$ python3 -q
>>> import numpy as np
>>> np.set_printoptions(precision=1, suppress=True, linewidth=160, legacy="1.25")
>>> def rd(a):
...     return np.round(a, 1) + 0
... 
>>> W0 = np.array([[0.1, 1.9, -0.9],
...     [-1.1, -2.9, 1.4],
...     [1.8, -0.2, 0.1],
...     [-0.3, -1.8, 0.8],
...     [-1.2, 0.3, -0.1],
...     [0.7, 3.0, -1.5],
...     [0.2, -2.1, 0.9],
...     [-1.3, 2.1, -1.1],
...     [-2.1, 0.6, -0.3],
...     [1.0, 0.7, -0.3],
...     [0.2, 2.5, -1.3],
...     [-1.4, -0.9, 0.4],
...     [0.7, -0.7, 0.3]])
>>> print(np.linalg.cond(W0) > 100)
False
>>> print(rd(np.linalg.norm(W0, 2) / np.linalg.norm(W0)))
0.9
>>> E = np.load("dump.npy")
>>> print(E)
[[ 1  0  0]
 [ 0 -3  0]
 [ 0  0  1]]
>>> print((E != 0).astype(int))
[[1 0 0]
 [0 1 0]
 [0 0 1]]
>>> print(rd(np.linalg.det(E)))
-3.0
>>> print(rd(np.sort(np.linalg.eigvals(E).real)))
[-3.  1.  1.]
>>> print(np.flatnonzero(np.linalg.matrix_power((E != 0) + (E.T != 0) + np.eye(3), 3)[2]))
[2]
>>> vals, vecs = np.linalg.eigh(E)
>>> print(rd(np.linalg.svd(E, compute_uv=False)))
[3. 1. 1.]
>>> print((vals > 1e-8).sum(), (vals < -1e-8).sum())
2 1
>>> print(vals.sum(), np.trace(E))
-1.0 -1
>>> print(rd(np.linalg.eigvalsh(E @ E)))
[1. 1. 9.]
>>> print(vecs.T @ E @ vecs)
[[-3.  0.  0.]
 [ 0.  1.  0.]
 [ 0.  0.  1.]]
>>> print(vals)
[-3.  1.  1.]
>>> data = np.array([[6.0, 0.0, 0.0, 5.0],
...     [0.0, 6.0, 5.0, 0.0],
...     [0.0, 5.0, 6.0, 0.0],
...     [5.0, 0.0, 0.0, 6.0]])
>>> # 2 groups of indices that never mix
>>> q, R = np.linalg.qr(data)
>>> print(rd(abs(R[0, 0])), rd(np.linalg.norm(data[:, 0])))
7.8 7.8
>>> print(np.allclose(R.T @ R, data.T @ data))
True
>>> print(rd(q.T @ q))
[[1. 0. 0. 0.]
 [0. 1. 0. 0.]
 [0. 0. 1. 0.]
 [0. 0. 0. 1.]]
>>> print(rd(R))
[[-7.8  0.   0.  -7.7]
 [ 0.  -7.8 -7.7  0. ]
 [ 0.   0.   1.4  0. ]
 [ 0.   0.   0.   1.4]]
>>> print(rd(np.linalg.eigvals(data)))
[11.  1. 11.  1.]
>>> print(np.einsum("ij,ji->", data, data))
244.0
>>> print(rd(np.linalg.det(2 * data)), rd(np.linalg.det(data)))
1936.0 121.0
>>> print(rd(np.poly(data)))
[   1.  -24.  166. -264.  121.]
>>> vals, vecs = np.linalg.eigh(data)
>>> print(rd(vecs.T @ vecs))
[[1. 0. 0. 0.]
 [0. 1. 0. 0.]
 [0. 0. 1. 0.]
 [0. 0. 0. 1.]]
>>> print(rd(np.linalg.eigvalsh(data @ data)))
[  1.   1. 121. 121.]
>>> print(rd(np.linalg.svd(data, compute_uv=False)))
[11. 11.  1.  1.]
>>> print(np.unique(vals.round(6) + 0, return_counts=True)[1])
[2 2]
>>> print(vals.sum(), np.trace(data))
24.0 24.0
>>> print(rd(vecs @ np.diag(vals) @ vecs.T))
[[6. 0. 0. 5.]
 [0. 6. 5. 0.]
 [0. 5. 6. 0.]
 [5. 0. 0. 6.]]
>>> theta = np.radians(60)
>>> R = np.eye(4)
>>> R[2, 2] = R[1, 1] = np.cos(theta)
>>> R[2, 1], R[1, 2] = -np.sin(theta), np.sin(theta)
>>> print(rd(R))
[[ 1.   0.   0.   0. ]
 [ 0.   0.5  0.9  0. ]
 [ 0.  -0.9  0.5  0. ]
 [ 0.   0.   0.   1. ]]
>>> A2 = data @ R.T
>>> print(rd(np.linalg.det(R)), np.trace(R))
1.0 3.0
>>> print(np.allclose(data @ data.T, A2 @ A2.T))
True
>>> print(rd(np.abs(A2 - data).max(axis=0)))
[0.  2.7 7.7 0. ]
>>> x0 = np.array([0, 1, 1, 2])
>>> rhs = data @ x0
>>> print(rhs)
[10. 11. 11. 12.]
>>> print(rd(np.linalg.solve(data, rhs + data[:, 1])))
[0. 2. 1. 2.]
>>> print(rd(np.linalg.solve(data, rhs)))
[0. 1. 1. 2.]
>>> J = np.loadtxt("test18.csv", delimiter=",")
>>> print(rd(J))
[[ 0.2 -0.2 -0.8 -0.5]
 [-0.2  1.  -0.2 -0.1]
 [-0.8 -0.2  0.2 -0.5]
 [-0.5 -0.1 -0.5  0.7]]
>>> # columns are unit length and at right angles
>>> x0 = np.array([5, 0, 3, 9])
>>> print(rd(np.abs(np.linalg.eigvals(J))))
[1. 1. 1. 1.]
>>> print(4 - np.linalg.matrix_rank(J - np.eye(4), tol=1e-8))
3
>>> print([p for p in range(1, 25) if np.allclose(np.linalg.matrix_power(J, p), np.eye(4))])
[2, 4, 6, 8, 10, 12, 14, 16, 18, 20, 22, 24]
>>> f = np.array([6, 1, 2, 4])
>>> A2 = J + np.outer(f, np.eye(4)[2])
>>> print(rd(np.linalg.det(A2) / np.linalg.det(J)), rd(1 + np.linalg.solve(J, f)[2]))
-5.8 -5.8
>>> print(rd(A2))
[[ 0.2 -0.2  5.2 -0.5]
 [-0.2  1.   0.8 -0.1]
 [-0.8 -0.2  2.2 -0.5]
 [-0.5 -0.1  3.5  0.7]]
>>> A = np.load("layer7.npy")
>>> print(A)
[[2. 1. 0.]
 [0. 2. 1.]
 [0. 0. 2.]]
>>> def softmax(z):
...     e = np.exp(z - z.max(axis=-1, keepdims=True))
...     return e / e.sum(axis=-1, keepdims=True)
... 
>>> print(rd(softmax(A[2] + 4)))
[0.1 0.1 0.8]
>>> S = A @ A.T / np.sqrt(3)
>>> print(rd(softmax(S)[2] @ A))
[0.1 0.5 1.6]
>>> print(rd(softmax(S)))
[[0.8 0.1 0. ]
 [0.1 0.7 0.1]
 [0.1 0.2 0.7]]
>>> print(rd(softmax(S + np.triu(np.full(S.shape, -np.inf), 1))))
[[1.  0.  0. ]
 [0.2 0.8 0. ]
 [0.1 0.2 0.7]]
>>> print(softmax(S).round(6).argmax(axis=1))
[0 1 2]
>>> print(rd(softmax(E).sum(axis=1)))
[1. 1. 1.]
>>> print(rd(softmax(E[2])))
[0.2 0.2 0.6]
>>> S = E @ E.T / np.sqrt(3)
>>> print(rd(softmax(S + np.triu(np.full(S.shape, -np.inf), 1))))
[[1.  0.  0. ]
 [0.  1.  0. ]
 [0.3 0.3 0.5]]
>>> print(rd(softmax(S)[2] @ E))
[ 0.3 -0.8  0.5]
>>> print(rd(softmax(S)))
[[0.5 0.3 0.3]
 [0.  1.  0. ]
 [0.3 0.3 0.5]]
